% ipython --no-banner

In [1]: import numpy as np

In [2]: np.set_printoptions(precision=2, suppress=True, linewidth=200)

In [3]: def tidy(a):
   ...:     return np.round(a, 2) + 0
   ...: 

In [4]: F = np.load("case13.npy")

In [5]: tidy(F)
Out[5]: 
array([[ -4.51,   6.42, -10.4 ,  -4.88,   0.5 ,  -8.94,  -7.02,  -6.25,  -6.16],
       [ -2.79,   0.28, -12.5 ,  -3.28,   0.31, -10.54,  -4.35,  -7.3 ,  -6.45],
       [  2.17, -12.46, -10.41,   1.67,  -0.24,  -8.43,   3.37,  -5.7 ,  -3.74],
       [  1.79, -11.69, -10.91,   1.28,  -0.2 ,  -8.87,   2.78,  -6.02,  -4.1 ],
       [ -4.06,   4.65, -11.2 ,  -4.47,   0.45,  -9.57,  -6.32,  -6.67,  -6.34],
       [  1.13,   4.63,  12.88,   1.67,  -0.13,  10.73,   1.76,   7.37,   6.01],
       [ -0.39,   8.55,  12.25,   0.15,   0.04,  10.09,  -0.6 ,   6.89,   5.19],
       [ -4.28,   5.51, -10.84,  -4.67,   0.48,  -9.29,  -6.66,  -6.48,  -6.26],
       [  4.77,  -7.5 ,   9.82,   5.1 ,  -0.53,   8.48,   7.42,   5.94,   6.  ],
       [ -5.64,  12.08,  -6.32,  -5.8 ,   0.63,  -5.66,  -8.77,  -4.04,  -4.79],
       [ -4.35,   5.77, -10.72,  -4.73,   0.48,  -9.19,  -6.77,  -6.42,  -6.24],
       [ -5.02,   8.62,  -9.13,  -5.32,   0.56,  -7.93,  -7.81,  -5.58,  -5.79],
       [  5.35, -16.36,  -2.06,   5.16,  -0.59,  -1.28,   8.32,  -0.72,   1.04],
       [  5.16, -16.4 ,  -3.  ,   4.93,  -0.57,  -2.08,   8.02,  -1.27,   0.57],
       [ -2.9 ,   0.63, -12.43,  -3.38,   0.32, -10.5 ,  -4.51,  -7.27,  -6.46],
       [ -4.05,   4.63, -11.21,  -4.46,   0.45,  -9.58,  -6.31,  -6.67,  -6.34],
       [ -4.87,  16.32,   4.22,  -4.59,   0.54,   3.11,  -7.57,   1.98,   0.07],
       [  3.6 , -14.95,  -7.86,   3.18,  -0.4 ,  -6.21,   5.59,  -4.15,  -2.11],
       [  0.35,   6.73,  12.66,   0.89,  -0.04,  10.49,   0.54,   7.18,   5.63],
       [  5.82, -15.07,   2.25,   5.8 ,  -0.65,   2.31,   9.05,   1.75,   3.09],
       [  0.89,  -9.73, -11.86,   0.36,  -0.1 ,  -9.73,   1.38,  -6.63,  -4.83],
       [ -5.29,  16.39,   2.36,  -5.09,   0.59,   1.54,  -8.23,   0.9 ,  -0.89],
       [ -5.81,  13.86,  -4.23,  -5.89,   0.65,  -3.94,  -9.05,  -2.87,  -3.94],
       [  4.44,  -6.14,  10.54,   4.82,  -0.49,   9.05,   6.91,   6.32,   6.19],
       [ -5.  ,   8.55,  -9.18,  -5.3 ,   0.56,  -7.97,  -7.78,  -5.6 ,  -5.8 ],
       [  0.02,  -7.66, -12.48,  -0.52,   0.  , -10.31,   0.04,  -7.05,  -5.42],
       [  2.82, -13.68,  -9.38,   2.36,  -0.31,  -7.53,   4.39,  -5.07,  -3.06],
       [ -5.27,  16.39,   2.47,  -5.06,   0.59,   1.63,  -8.2 ,   0.96,  -0.83],
       [ -5.11,  16.4 ,   3.23,  -4.87,   0.57,   2.27,  -7.95,   1.4 ,  -0.45],
       [  5.81, -13.73,   4.41,   5.89,  -0.65,   4.09,   9.03,   2.97,   4.02],
       [ -5.83,  14.65,  -3.03,  -5.85,   0.65,  -2.95,  -9.08,  -2.19,  -3.43],
       [  2.61, -13.3 ,  -9.74,   2.13,  -0.29,  -7.85,   4.06,  -5.29,  -3.29],
       [  4.24, -15.79,  -6.25,   3.88,  -0.47,  -4.84,   6.59,  -3.19,  -1.18],
       [ -5.11,   9.07,  -8.83,  -5.4 ,   0.57,  -7.69,  -7.95,  -5.41,  -5.69]])

In [6]: rk = np.linalg.matrix_rank(F)

In [7]: rk
Out[7]: np.int64(2)

In [8]: null = np.linalg.svd(F)[2][rk:].T

In [9]: [int(np.linalg.matrix_rank(F[:i])) for i in range(1, len(F) + 1)]
Out[9]: 
[1,
 2,
 2,
 2,
 2,
 2,
 2,
 2,
 2,
 2,
 2,
 2,
 2,
 2,
 2,
 2,
 2,
 2,
 2,
 2,
 2,
 2,
 2,
 2,
 2,
 2,
 2,
 2,
 2,
 2,
 2,
 2,
 2,
 2]

In [10]: np.linalg.matrix_rank(F.T @ F), np.linalg.matrix_rank(F @ F.T)
Out[10]: (np.int64(2), np.int64(2))

In [11]: [int(np.linalg.matrix_rank(np.delete(F, i, axis=0))) for i in range(34)]
Out[11]: 
[2,
 2,
 2,
 2,
 2,
 2,
 2,
 2,
 2,
 2,
 2,
 2,
 2,
 2,
 2,
 2,
 2,
 2,
 2,
 2,
 2,
 2,
 2,
 2,
 2,
 2,
 2,
 2,
 2,
 2,
 2,
 2,
 2,
 2]

In [12]: np.allclose(F @ null, 0)
Out[12]: True
